$ python3 -q
>>> import numpy as np
>>> import numpy.linalg as la
>>> np.set_printoptions(suppress=True, linewidth=140)
>>> rd = lambda a: np.round(a, 2) + 0
>>> C = np.array([[1.5, 0.6, -1.3, 1.3, 0.0, 0.9, 1.0, 1.3]])
>>> rng = np.random.default_rng(77)
>>> F = np.array([[0],
...     [3],
...     [2],
...     [1],
...     [0],
...     [3],
...     [0],
...     [1],
...     [2],
...     [3],
...     [3],
...     [2],
...     [3],
...     [3],
...     [2],
...     [0],
...     [0],
...     [3],
...     [0],
...     [3],
...     [3],
...     [0],
...     [3]]) @ C + 0.05 * rng.normal(size=(23, 8))
>>> rd(F)
array([[ 0.02, -0.03,  0.13, -0.08,  0.03, -0.01, -0.02,  0.05],
       [ 4.41,  1.75, -3.91,  3.99,  0.  ,  2.74,  2.91,  3.84],
       [ 3.05,  1.17, -2.6 ,  2.64, -0.11,  1.74,  2.  ,  2.52],
       [ 1.46,  0.6 , -1.33,  1.29,  0.  ,  0.97,  1.08,  1.28],
       [-0.04,  0.04,  0.03,  0.01, -0.05,  0.03,  0.04, -0.09],
       [ 4.55,  1.8 , -3.94,  3.82, -0.02,  2.7 ,  2.98,  3.84],
       [-0.06,  0.04,  0.  ,  0.01,  0.03,  0.04,  0.09,  0.  ],
       [ 1.49,  0.55, -1.29,  1.31, -0.04,  0.9 ,  1.  ,  1.48],
       [ 2.97,  1.26, -2.58,  2.6 ,  0.02,  1.82,  2.  ,  2.59],
       [ 4.48,  1.78, -3.89,  3.89,  0.05,  2.77,  3.  ,  3.89],
       [ 4.57,  1.8 , -3.89,  3.88,  0.01,  2.76,  3.04,  3.85],
       [ 2.96,  1.18, -2.62,  2.64, -0.11,  1.86,  1.94,  2.65],
       [ 4.44,  1.79, -3.86,  3.9 ,  0.06,  2.83,  2.97,  3.85],
       [ 4.44,  1.72, -3.91,  3.82, -0.13,  2.67,  3.08,  3.91],
       [ 2.94,  1.16, -2.56,  2.61, -0.02,  1.86,  2.01,  2.58],
       [ 0.  ,  0.02,  0.06, -0.05, -0.01, -0.01, -0.1 , -0.03],
       [-0.08,  0.01, -0.01,  0.01,  0.01, -0.08,  0.  ,  0.02],
       [ 4.55,  1.8 , -3.93,  3.91,  0.07,  2.71,  2.91,  3.92],
       [ 0.  ,  0.  , -0.02,  0.  ,  0.  , -0.07,  0.04, -0.02],
       [ 4.49,  1.78, -3.83,  3.95,  0.07,  2.68,  2.93,  3.88],
       [ 4.56,  1.86, -3.94,  3.96, -0.07,  2.69,  3.  ,  3.97],
       [-0.09, -0.07, -0.12, -0.05, -0.1 ,  0.02, -0.06, -0.04],
       [ 4.6 ,  1.82, -3.93,  3.92,  0.03,  2.76,  2.96,  3.91]])
>>> P = F @ la.solve(F.T @ F, F.T)
>>> rd(la.eigvalsh(P))
array([0., 0., 0., 0., 0., 0., 0., 0., 0., 0., 0., 0., 0., 0., 0., 1., 1., 1., 1., 1., 1., 1., 1.])
>>> rd(P @ F[:, 4])
array([ 0.03,  0.  , -0.11,  0.  , -0.05, -0.02,  0.03, -0.04,  0.02,  0.05,  0.01, -0.11,  0.06, -0.13, -0.02, -0.01,  0.01,  0.07,  0.  ,
        0.07, -0.07, -0.1 ,  0.03])
>>> np.allclose(P @ P, P)
True
>>> theta = np.sort(rng.uniform(-2, 2, 41))
>>> m1 = np.c_[theta, theta ** 2, theta ** 3] @ np.array([[-1, -1, 2], [-2, 0, 2], [-2, 0, -1]])
>>> rd(m1)
array([[  7.89,   1.87,   9.73],
       [  6.71,   1.78,   8.4 ],
       [  4.01,   1.53,   5.21],
       [  2.79,   1.37,   3.63],
       [  2.19,   1.28,   2.8 ],
       [  1.83,   1.21,   2.28],
       [  1.52,   1.14,   1.82],
       [  1.  ,   1.  ,   1.  ],
       [  0.81,   0.93,   0.68],
       [  0.68,   0.87,   0.45],
       [  0.54,   0.8 ,   0.18],
       [  0.4 ,   0.69,  -0.1 ],
       [  0.23,   0.45,  -0.41],
       [  0.22,   0.44,  -0.41],
       [  0.21,   0.42,  -0.41],
       [  0.2 ,   0.38,  -0.42],
       [  0.08,   0.09,  -0.16],
       [ -0.01,  -0.01,   0.02],
       [ -0.43,  -0.26,   0.64],
       [ -0.48,  -0.28,   0.69],
       [ -0.55,  -0.31,   0.77],
       [ -0.69,  -0.35,   0.91],
       [ -0.93,  -0.42,   1.12],
       [ -1.16,  -0.48,   1.31],
       [ -1.37,  -0.53,   1.46],
       [ -2.1 ,  -0.66,   1.9 ],
       [ -3.31,  -0.82,   2.45],
       [ -3.54,  -0.85,   2.54],
       [ -4.14,  -0.92,   2.75],
       [ -5.4 ,  -1.04,   3.11],
       [ -5.8 ,  -1.07,   3.2 ],
       [ -6.86,  -1.15,   3.43],
       [ -7.18,  -1.18,   3.49],
       [ -8.33,  -1.25,   3.68],
       [-11.72,  -1.45,   4.05],
       [-13.3 ,  -1.53,   4.16],
       [-13.67,  -1.54,   4.18],
       [-17.19,  -1.7 ,   4.27],
       [-18.09,  -1.73,   4.27],
       [-19.45,  -1.78,   4.26],
       [-21.78,  -1.86,   4.2 ]])
>>> x0 = np.array([-1, 2, 1])
>>> target = m1 @ x0
>>> try:
...     la.solve(m1, target)
... except la.LinAlgError as e:
...     print("failed:", e)
... 
failed: Last 2 dimensions of the array must be square
>>> rd(la.pinv(m1) @ m1)
array([[1., 0., 0.],
       [0., 1., 0.],
       [0., 0., 1.]])
>>> rd(la.lstsq(m1, target)[0])
array([-1.,  2.,  1.])
>>> rd(la.solve(m1.T @ m1, m1.T @ target))
array([-1.,  2.,  1.])
>>> target = target + 0.02 * rng.normal(size=41)
>>> rd(target)
array([ 5.59,  5.22,  4.21,  3.61,  3.18,  2.88,  2.6 ,  2.  ,  1.74,  1.51,  1.24,  0.89,  0.27,  0.23,  0.21,  0.11, -0.07,  0.04,  0.54,
        0.6 ,  0.7 ,  0.91,  1.19,  1.54,  1.78,  2.69,  4.15,  4.42,  5.04,  6.42,  6.86,  7.99,  8.35,  9.48, 12.88, 14.38, 14.79, 18.09,
       18.85, 20.14, 22.24])
>>> beta, *_ = la.lstsq(m1, target)
>>> [round(float(la.norm(la.solve(m1.T @ m1 + lam * np.eye(3), m1.T @ target))), 2) for lam in (0, 1, 10, 100)]
[2.44, 2.3, 1.71, 1.22]
>>> rd(m1.T @ (target - m1 @ beta))
array([0., 0., 0.])
>>> rd(la.norm(target - m1 @ beta))
np.float64(0.13)
>>> beta.round()
array([-1.,  2.,  1.])
>>> feats = np.loadtxt("m.csv", delimiter=",")
>>> feats
array([[-4., -1., -1., -2.,  0.,  0.,  2.,  0., -4.],
       [-7., -5.,  0., -2.,  5., -1.,  0., -1., -1.],
       [ 2., -1., -2., -2., -1.,  2.,  0., -2., -2.],
       [-5., -1.,  0., -3.,  2., -1.,  1., -2.,  1.],
       [ 0.,  0.,  0.,  0.,  0.,  0.,  0.,  0.,  0.],
       [-1.,  1.,  0., -1.,  1.,  1.,  2., -2., -1.],
       [ 1.,  0.,  2.,  1.,  2.,  3.,  1.,  0.,  1.],
       [-2., -3.,  3.,  2.,  4.,  1., -1.,  0.,  1.],
       [ 1., -2.,  5., -1., -1.,  3., -2.,  1.,  0.],
       [ 0., -1.,  2.,  1.,  1.,  4.,  1.,  2., -3.],
       [ 0., -2.,  1.,  1.,  3.,  0., -3., -1.,  0.],
       [ 1., -2., -1., -2.,  1.,  3.,  1., -2.,  0.],
       [ 1., -3.,  0., -4.,  0., -1., -3., -1.,  3.],
       [ 2.,  0.,  1., -3., -2.,  1., -1., -2., -2.],
       [ 0.,  2.,  1., -1., -2.,  2.,  2.,  1.,  0.],
       [-2., -6.,  2., -4.,  3.,  2., -1.,  1.,  3.],
       [ 1., -3.,  0., -4.,  0., -1., -3., -1.,  3.],
       [ 0.,  0.,  0.,  0.,  0.,  0.,  0.,  0.,  0.],
       [-3., -1.,  0., -3.,  0.,  2.,  2.,  2.,  0.],
       [ 1., -2., -1., -2.,  1.,  3.,  1., -2.,  0.],
       [ 0.,  2.,  1., -1., -2.,  2.,  2.,  1.,  0.]])
>>> P = feats @ la.solve(feats.T @ feats, feats.T)
>>> rd(la.eigvalsh(P))
array([0., 0., 0., 0., 0., 0., 0., 0., 0., 0., 0., 0., 1., 1., 1., 1., 1., 1., 1., 1., 1.])
>>> rd(np.trace(P))
np.float64(9.0)
>>> np.allclose(P @ P, P)
True
>>> rd(P @ feats[:, 0])
array([-4., -7.,  2., -5.,  0., -1.,  1., -2.,  1.,  0.,  0.,  1.,  1.,  2.,  0., -2.,  1.,  0., -3.,  1.,  0.])
>>> rd(np.diag(P))
array([0.48, 0.51, 0.45, 0.57, 0.  , 0.45, 0.44, 0.44, 0.75, 0.54, 0.74, 0.36, 0.33, 0.6 , 0.25, 0.6 , 0.33, 0.  , 0.53, 0.36, 0.25])
>>> Xc = (feats - feats.mean(axis=0)) / feats.std(axis=0)
>>> rd(Xc.std(axis=0))
array([1., 1., 1., 1., 1., 1., 1., 1., 1.])
>>> beta = la.lstsq(np.delete(Xc, 7, axis=1), Xc[:, 7])[0]
>>> rd(1 - np.var(Xc[:, 7] - np.delete(Xc, 7, axis=1) @ beta))
np.float64(0.73)
>>> rd(beta)
array([-1.3 , -0.74, -0.03,  1.03, -1.62,  0.64, -0.18,  0.57])
>>> np.abs(beta).argmax()
np.int64(4)
>>> mat = np.load("case4.npy")
>>> rd(mat)
array([[ 1.  ,  0.  ,  0.  ,  0.  ,  0.  ,  0.  ,  0.  ,  0.  ,  0.  ],
       [ 0.  ,  1.  ,  0.  ,  0.  ,  0.  ,  0.  ,  0.  ,  0.  ,  0.  ],
       [ 0.  ,  0.  ,  1.  ,  0.  ,  0.  ,  0.  ,  0.  ,  0.  ,  0.  ],
       [ 0.  ,  0.  ,  0.  ,  1.  ,  0.  ,  0.  ,  0.  ,  0.  ,  0.  ],
       [ 0.  ,  0.  ,  0.  ,  0.  ,  1.  ,  0.  ,  0.  ,  0.  ,  0.  ],
       [ 0.  ,  0.  ,  0.  ,  0.  ,  0.  ,  1.  ,  0.  ,  0.  ,  0.  ],
       [ 0.  ,  0.  ,  0.  ,  0.  ,  0.  ,  0.  ,  0.77,  0.  ,  0.64],
       [ 0.  ,  0.  ,  0.  ,  0.  ,  0.  ,  0.  ,  0.  ,  1.  ,  0.  ],
       [ 0.  ,  0.  ,  0.  ,  0.  ,  0.  ,  0.  , -0.64,  0.  ,  0.77]])
>>> idx = rng.permutation(9)
>>> idx
array([6, 1, 3, 0, 4, 7, 2, 5, 8])
>>> A2 = mat[idx][:, idx]
>>> rd(A2)
array([[ 0.77,  0.  ,  0.  ,  0.  ,  0.  ,  0.  ,  0.  ,  0.  ,  0.64],
       [ 0.  ,  1.  ,  0.  ,  0.  ,  0.  ,  0.  ,  0.  ,  0.  ,  0.  ],
       [ 0.  ,  0.  ,  1.  ,  0.  ,  0.  ,  0.  ,  0.  ,  0.  ,  0.  ],
       [ 0.  ,  0.  ,  0.  ,  1.  ,  0.  ,  0.  ,  0.  ,  0.  ,  0.  ],
       [ 0.  ,  0.  ,  0.  ,  0.  ,  1.  ,  0.  ,  0.  ,  0.  ,  0.  ],
       [ 0.  ,  0.  ,  0.  ,  0.  ,  0.  ,  1.  ,  0.  ,  0.  ,  0.  ],
       [ 0.  ,  0.  ,  0.  ,  0.  ,  0.  ,  0.  ,  1.  ,  0.  ,  0.  ],
       [ 0.  ,  0.  ,  0.  ,  0.  ,  0.  ,  0.  ,  0.  ,  1.  ,  0.  ],
       [-0.64,  0.  ,  0.  ,  0.  ,  0.  ,  0.  ,  0.  ,  0.  ,  0.77]])
>>> rd(np.sort(np.abs(la.eigvals(A2))))
array([1., 1., 1., 1., 1., 1., 1., 1., 1.])
>>> np.allclose(A2, mat)
False
>>> rd(np.trace(A2))
np.float64(8.53)
>>> C2 = mat.T @ mat
>>> np.trace(C2), (mat ** 2).sum()
(np.float64(9.0), np.float64(9.0))
>>> np.allclose(C2, C2.T)
True
>>> rd(C2)
array([[1., 0., 0., 0., 0., 0., 0., 0., 0.],
       [0., 1., 0., 0., 0., 0., 0., 0., 0.],
       [0., 0., 1., 0., 0., 0., 0., 0., 0.],
       [0., 0., 0., 1., 0., 0., 0., 0., 0.],
       [0., 0., 0., 0., 1., 0., 0., 0., 0.],
       [0., 0., 0., 0., 0., 1., 0., 0., 0.],
       [0., 0., 0., 0., 0., 0., 1., 0., 0.],
       [0., 0., 0., 0., 0., 0., 0., 1., 0.],
       [0., 0., 0., 0., 0., 0., 0., 0., 1.]])
>>> rd(np.diag(C2))
array([1., 1., 1., 1., 1., 1., 1., 1., 1.])
>>> arr = np.array([[1, -1, -1, -2, 1, -2, -1, -2, -3, 2, 1, 1],
...     [0, -3, -3, 0, -1, 0, -1, -3, -3, -2, -1, 0],
...     [3, 2, -1, 3, 2, 1, -3, 3, -2, 2, 1, 2],
...     [-1, -3, 1, 0, -3, -1, -3, 3, -2, 0, 3, -2],
...     [-3, -2, -2, 2, 2, 1, 0, -1, -1, 1, -1, 2],
...     [1, 2, -1, 2, -1, -2, -2, 3, 0, -1, -2, 2],
...     [-2, 2, 2, -2, 2, 0, 1, 2, 3, 2, 3, 0],
...     [3, -3, 1, 2, 0, -1, 2, 2, 2, -2, -1, -1]])
>>> arr
array([[ 1, -1, -1, -2,  1, -2, -1, -2, -3,  2,  1,  1],
       [ 0, -3, -3,  0, -1,  0, -1, -3, -3, -2, -1,  0],
       [ 3,  2, -1,  3,  2,  1, -3,  3, -2,  2,  1,  2],
       [-1, -3,  1,  0, -3, -1, -3,  3, -2,  0,  3, -2],
       [-3, -2, -2,  2,  2,  1,  0, -1, -1,  1, -1,  2],
       [ 1,  2, -1,  2, -1, -2, -2,  3,  0, -1, -2,  2],
       [-2,  2,  2, -2,  2,  0,  1,  2,  3,  2,  3,  0],
       [ 3, -3,  1,  2,  0, -1,  2,  2,  2, -2, -1, -1]])
>>> A2 = arr[0, 0] * arr[1:] - np.outer(arr[1:, 0], arr[0])
>>> A2
array([[  0,  -3,  -3,   0,  -1,   0,  -1,  -3,  -3,  -2,  -1,   0],
       [  0,   5,   2,   9,  -1,   7,   0,   9,   7,  -4,  -2,  -1],
       [  0,  -4,   0,  -2,  -2,  -3,  -4,   1,  -5,   2,   4,  -1],
       [  0,  -5,  -5,  -4,   5,  -5,  -3,  -7, -10,   7,   2,   5],
       [  0,   3,   0,   4,  -2,   0,  -1,   5,   3,  -3,  -3,   1],
       [  0,   0,   0,  -6,   4,  -4,  -1,  -2,  -3,   6,   5,   2],
       [  0,   0,   4,   8,  -3,   5,   5,   8,  11,  -8,  -4,  -4]])
>>> np.flatnonzero(~A2.round(6).any(axis=1))
array([], dtype=int64)
>>> arr[:, 0] / arr[0, 0]
array([ 1.,  0.,  3., -1., -3.,  1., -2.,  3.])
